% python3 -q
>>> import numpy as np
>>> np.set_printoptions(precision=2, suppress=True, linewidth=120)
>>> data = np.arange(20).reshape(5, 4) + 4
>>> print(data)
[[ 4  5  6  7]
 [ 8  9 10 11]
 [12 13 14 15]
 [16 17 18 19]
 [20 21 22 23]]
>>> T = np.stack([data, -3 * data, data[::-1]])
>>> print(T.sum(axis=0))
[[ 12  11  10   9]
 [  0  -1  -2  -3]
 [-12 -13 -14 -15]
 [-24 -25 -26 -27]
 [-36 -37 -38 -39]]
>>> print((T @ data.T).shape)
(3, 5, 5)
>>> print(np.linalg.matrix_rank(T.reshape(3, -1)))
2
>>> print(np.linalg.norm(T, axis=(1, 2)))
[ 65.65 196.95  65.65]
>>> print(np.einsum("bij,cij->bc", T, T))
[[  4310 -12930   3030]
 [-12930  38790  -9090]
 [  3030  -9090   4310]]
>>> print(T.shape)
(3, 5, 4)
>>> left, sig, vt = np.linalg.svd(data)
>>> V = vt[:(sig > 1e-8).sum()]
>>> rng = np.random.default_rng(579)
>>> x = data[1] + 2 * data[4] + rng.integers(2) * np.eye(4)[3]
>>> print(x)
[48. 51. 54. 58.]
>>> print(V.T @ V)
[[ 0.7  0.4  0.1 -0.2]
 [ 0.4  0.3  0.2  0.1]
 [ 0.1  0.2  0.3  0.4]
 [-0.2  0.1  0.4  0.7]]
>>> print(np.allclose(V.T @ V @ x, x))
False
>>> print(np.unique(data.round(6), axis=0).shape)
(5, 4)
>>> print(round(float(np.trace(np.linalg.pinv(data) @ data)), 2))
2.0
>>> F = np.array([[2, -4, 0, 0, 1],
...     [-4, 9, -3, 3, -4],
...     [0, -3, 27, -3, 15],
...     [0, 3, -3, 11, -3],
...     [1, -4, 15, -3, 9]])
>>> print(F)
[[ 2 -4  0  0  1]
 [-4  9 -3  3 -4]
 [ 0 -3 27 -3 15]
 [ 0  3 -3 11 -3]
 [ 1 -4 15 -3  9]]
>>> left, sig, vt = np.linalg.svd(F)
>>> V = vt[:(sig > 1e-8).sum()]
>>> x = F[2] + -1 * F[1] + rng.integers(2) * np.eye(5)[3]
>>> print(x)
[  4. -12.  30.  -6.  19.]
>>> print(np.allclose(V.T @ V @ x, x))
True
>>> print(round(np.linalg.norm(x - V.T @ V @ x), 2))
0.0
>>> left, sig, vt = np.linalg.svd(F, full_matrices=False)
>>> print((sig > 1e-8).sum())
3
>>> print(np.allclose(left * sig @ vt, F))
True
>>> print(left.shape, sig.shape, vt.shape)
(5, 5) (5,) (5, 5)
>>> print(np.round(left.T @ F @ vt.T, 2) + 0)
[[37.11  0.    0.    0.    0.  ]
 [ 0.   12.55  0.    0.    0.  ]
 [ 0.    0.    8.34  0.    0.  ]
 [ 0.    0.    0.    0.    0.  ]
 [ 0.    0.    0.    0.    0.  ]]
>>> print(np.round(left.T @ left, 2) + 0)
[[1. 0. 0. 0. 0.]
 [0. 1. 0. 0. 0.]
 [0. 0. 1. 0. 0.]
 [0. 0. 0. 1. 0.]
 [0. 0. 0. 0. 1.]]
>>> vals, V = np.linalg.eigh(F)
>>> print(vals.sum(), np.trace(F))
58.0 58
>>> print(np.round(V.T @ V, 2) + 0)
[[1. 0. 0. 0. 0.]
 [0. 1. 0. 0. 0.]
 [0. 0. 1. 0. 0.]
 [0. 0. 0. 1. 0.]
 [0. 0. 0. 0. 1.]]
>>> print(np.round(V.T @ F @ V, 2) + 0)
[[ 0.    0.    0.    0.    0.  ]
 [ 0.    0.    0.    0.    0.  ]
 [ 0.    0.    8.34  0.    0.  ]
 [ 0.    0.    0.   12.55  0.  ]
 [ 0.    0.    0.    0.   37.11]]
>>> print(round(float(np.linalg.norm(F, "nuc")), 2))
58.0
>>> print(F[4] @ F[1])
-130
>>> print(np.linalg.norm(F, axis=1).argmax())
2
>>> print(np.round(np.linalg.norm(F, 1), 2), np.round(np.linalg.norm(F, np.inf), 2))
48.0 48.0
>>> W0 = np.array([[1.0, 0.0, 0.0, 0.0],
...     [0.0, 1.0, 0.0, 0.0],
...     [0.0, 0.0, 0.67, 0.33],
...     [0.5, 0.0, 0.0, 0.5]])
>>> # row-stochastic, so 1 is an eigenvalue
>>> print([round(float(x), 2) for x in np.linalg.svd(data, compute_uv=False)[:3]])
[65.62, 1.93, 0.0]
>>> print(np.round(np.linalg.norm(data, 2) / np.linalg.norm(data), 2))
1.0
>>> mat = (rng.random((5, 5)) < 0.3) + np.eye(5)
>>> mat /= mat.sum(axis=1, keepdims=True)
>>> print(mat)
[[0.5  0.5  0.   0.   0.  ]
 [0.   1.   0.   0.   0.  ]
 [0.   0.   0.5  0.   0.5 ]
 [0.33 0.   0.   0.67 0.  ]
 [0.   0.   0.   0.   1.  ]]
>>> # splits into 2 blocks
>>> B = np.array([[0, 0], [0, 0], [-2, 2], [1, 2], [2, 2]])
>>> print(mat @ B)
[[0.   0.  ]
 [0.   0.  ]
 [0.   2.  ]
 [0.67 1.33]
 [2.   2.  ]]
>>> print(np.linalg.matrix_rank(mat @ B))
2
>>> print(np.einsum("ij->j", mat))
[0.83 1.5  0.5  0.67 1.5 ]
>>> print(B.T @ mat.T)
[[0.   0.   0.   0.67 2.  ]
 [0.   0.   2.   1.33 2.  ]]
>>> print((np.linalg.matrix_power((mat != 0) + (mat.T != 0) + np.eye(5), 5) > 0).astype(int))
[[1 1 0 1 0]
 [1 1 0 1 0]
 [0 0 1 0 1]
 [1 1 0 1 0]
 [0 0 1 0 1]]
>>> print((mat != 0).astype(int))
[[1 1 0 0 0]
 [0 1 0 0 0]
 [0 0 1 0 1]
 [1 0 0 1 0]
 [0 0 0 0 1]]
>>> print(mat @ mat)
[[0.25 0.75 0.   0.   0.  ]
 [0.   1.   0.   0.   0.  ]
 [0.   0.   0.25 0.   0.75]
 [0.39 0.17 0.   0.44 0.  ]
 [0.   0.   0.   0.   1.  ]]
>>> def softmax(z):
...     e = np.exp(z - z.max(axis=-1, keepdims=True))
...     return e / e.sum(axis=-1, keepdims=True)
... 
>>> print(softmax(mat).sum(axis=1))
[1. 1. 1. 1. 1.]
>>> print(softmax(mat[3] + 5))
[0.22 0.16 0.16 0.31 0.16]
>>> print(softmax(mat[3]))
[0.22 0.16 0.16 0.31 0.16]
>>> S = mat @ mat.T / np.sqrt(5)
>>> print(softmax(S).round(6).argmax(axis=1))
[0 1 2 3 4]
>>> print(softmax(S + np.triu(np.full(S.shape, -np.inf), 1)))
[[1.   0.   0.   0.   0.  ]
 [0.44 0.56 0.   0.   0.  ]
 [0.31 0.31 0.38 0.   0.  ]
 [0.25 0.23 0.23 0.29 0.  ]
 [0.17 0.17 0.22 0.17 0.27]]
>>> print(softmax(S)[3] @ mat)
[0.18 0.29 0.09 0.16 0.28]
>>> X = np.array([[-3.0, 1.0, 0.0, 0.0],
...     [0.0, -3.0, 1.0, 0.0],
...     [0.0, 0.0, -3.0, 1.0],
...     [0.0, 0.0, 0.0, -3.0]])
>>> print(round(float(np.linalg.norm(X, "nuc")), 2))
12.25
>>> print(round(np.linalg.norm(X) ** 2 / np.linalg.norm(X, 2) ** 2, 2))
2.65
>>> print(np.linalg.norm(X, axis=1).argmax())
0
>>> print(round(float(np.linalg.norm(X[3] - X[2])), 2))
5.0
>>> print(round(float(np.linalg.norm(X, 1)), 2), np.round(np.linalg.norm(X, np.inf), 2))
4.0 4.0
>>> print(np.linalg.norm(X, axis=0))
[3.   3.16 3.16 3.16]
>>> B = np.linalg.invert(X)
Traceback (most recent call last):
  File "<python-input-73>", line 1, in <module>
    B = np.linalg.invert(X)
        ^^^^^^^^^^^^^^^^
AttributeError: module 'numpy.linalg' has no attribute 'invert'
>>> B = np.linalg.inv(X)
>>> print(np.linalg.inv(B))
[[-3.  1. -0. -0.]
 [-0. -3.  1. -0.]
 [-0. -0. -3.  1.]
 [-0. -0. -0. -3.]]
>>> print(X @ B)
[[1. 0. 0. 0.]
 [0. 1. 0. 0.]
 [0. 0. 1. 0.]
 [0. 0. 0. 1.]]
>>> print(np.linalg.det(X) * B)
[[-27.  -9.  -3.  -1.]
 [ -0. -27.  -9.  -3.]
 [ -0.  -0. -27.  -9.]
 [ -0.  -0.  -0. -27.]]
>>> print(round(np.linalg.det(X) * np.linalg.det(B), 2))
1.0
